In [1]: import numpy as np

In [2]: np.set_printoptions(precision=3, suppress=True, linewidth=100)

In [3]: M = np.loadtxt("a.csv", delimiter=",")

In [4]: M
Out[4]: 
array([[  0.343, -17.955,  -2.278],
       [ -0.138,  -5.428,   8.68 ],
       [ -0.265, -13.274,  -1.244],
       [ -1.525, -39.21 ,   0.589],
       [ -0.615,  16.122,  -1.217],
       [  0.881, -25.378,  -3.741],
       [  1.649, -14.306,  -3.448],
       [  1.464, -11.001,   2.79 ],
       [  1.236, -24.325,   2.873],
       [  0.142,  -3.59 ,   1.793],
       [ -0.652, -12.905,  -1.705],
       [ -1.131,  23.621,   0.727],
       [  0.459, -20.336,   5.528],
       [  0.02 ,  19.423,  -1.566],
       [  1.106, -20.305,  -1.96 ],
       [  0.227,  29.489,   3.806],
       [  0.103,  -1.406,  -0.332],
       [  0.661,  15.932,  -0.731],
       [  0.529,  -3.036,  -8.745],
       [  0.519,   1.739,  -5.596]])

In [5]: x0 = np.array([2, 1, 0])

In [6]: rhs = M @ x0

In [7]: coef, lr = np.zeros(3), 1 / np.linalg.norm(M, 2) ** 2

In [8]: for i in range(20):
   ...:     coef -= lr * M.T @ (M @ coef - rhs)
   ...:     if i % 5 == 0: print(i, round(np.linalg.norm(M @ coef - rhs), 3))
   ...: 
0 7.365
5 7.264
10 7.175
15 7.094

In [9]: coef
Out[9]: array([ 0.065,  0.979, -0.03 ])

In [10]: th = np.radians(135)

In [11]: Rm = np.eye(3)

In [12]: Rm[2, 2] = Rm[1, 1] = np.cos(th)

In [13]: Rm[2, 1], Rm[1, 2] = -np.sin(th), np.sin(th)

In [14]: Rm
Out[14]: 
array([[ 1.   ,  0.   ,  0.   ],
       [ 0.   , -0.707,  0.707],
       [ 0.   , -0.707, -0.707]])

In [15]: B = M @ Rm.T

In [16]: round(float(np.linalg.det(Rm)), 3), round(float(np.trace(Rm)), 3)
Out[16]: (1.0, -0.414)

In [17]: np.linalg.svd(M, compute_uv=False), np.linalg.svd(B, compute_uv=False)
Out[17]: (array([83.465, 17.088,  3.624]), array([83.465, 17.088,  3.624]))

In [18]: cov = Rm.T @ Rm

In [19]: cov.round(3) + 0
Out[19]: 
array([[1., 0., 0.],
       [0., 1., 0.],
       [0., 0., 1.]])

In [20]: np.allclose(cov, cov.T)
Out[20]: True

In [21]: (Rm @ Rm.T).shape
Out[21]: (3, 3)

In [22]: np.diag(cov)
Out[22]: array([1., 1., 1.])

In [23]: m1 = np.load("data.npy")

In [24]: m1
Out[24]: 
array([[9, 0, 0, 0, 0],
       [5, 8, 0, 0, 0],
       [4, 4, 7, 0, 0],
       [3, 4, 8, 6, 0],
       [0, 2, 1, 2, 9]])

In [25]: rng = np.random.default_rng(182)

In [26]: labels = rng.permutation(5)

In [27]: labels
Out[27]: array([3, 0, 4, 2, 1])

In [28]: B = m1[labels][:, labels]

In [29]: np.diag(B)
Out[29]: array([6, 9, 9, 7, 8])

In [30]: x0 = np.array([1, 2, -2, 1, 1])

In [31]: rhs = m1 @ x0

In [32]: coef, lr = np.zeros(5), 1 / np.linalg.norm(m1, 2) ** 2

In [33]: for i in range(15):
    ...:     coef -= lr * m1.T @ (m1 @ coef - rhs)
    ...:     if i % 5 == 0: print(i, round(np.linalg.norm(m1 @ coef - rhs), 3))
    ...: 
0 16.676
5 6.097
10 3.87

In [34]: round(float(np.linalg.cond(m1)), 3)
Out[34]: 4.571

In [35]: x0 = np.array([3, 5, 4, 3, 0])

In [36]: rhs = m1 @ x0

In [37]: rhs
Out[37]: array([27, 55, 60, 79, 20])

In [38]: np.round(np.linalg.solve(m1, m1[:, 0]), 3) + 0
Out[38]: array([1., 0., 0., 0., 0.])

In [39]: np.round(np.linalg.solve(m1, 5 * rhs), 3) + 0
Out[39]: array([15., 25., 20., 15.,  0.])

In [40]: np.linalg.determinant(m1)
---------------------------------------------------------------------------
AttributeError                            Traceback (most recent call last)
Cell In[40], line 1
----> 1 np.linalg.determinant(m1)

AttributeError: module 'numpy.linalg' has no attribute 'determinant'

In [41]: m1.inv()
---------------------------------------------------------------------------
AttributeError                            Traceback (most recent call last)
Cell In[41], line 1
----> 1 m1.inv()

AttributeError: 'numpy.ndarray' object has no attribute 'inv'

In [42]: round(np.abs(np.linalg.eigvals(m1)).max(), 3)
Out[42]: np.float64(9.0)

In [43]: np.allclose(m1, m1.T)
Out[43]: False

In [44]: np.sort(np.abs(np.linalg.eigvals(m1)))
Out[44]: array([6., 7., 8., 9., 9.])

In [45]: np.trace(m1)
Out[45]: np.int64(39)
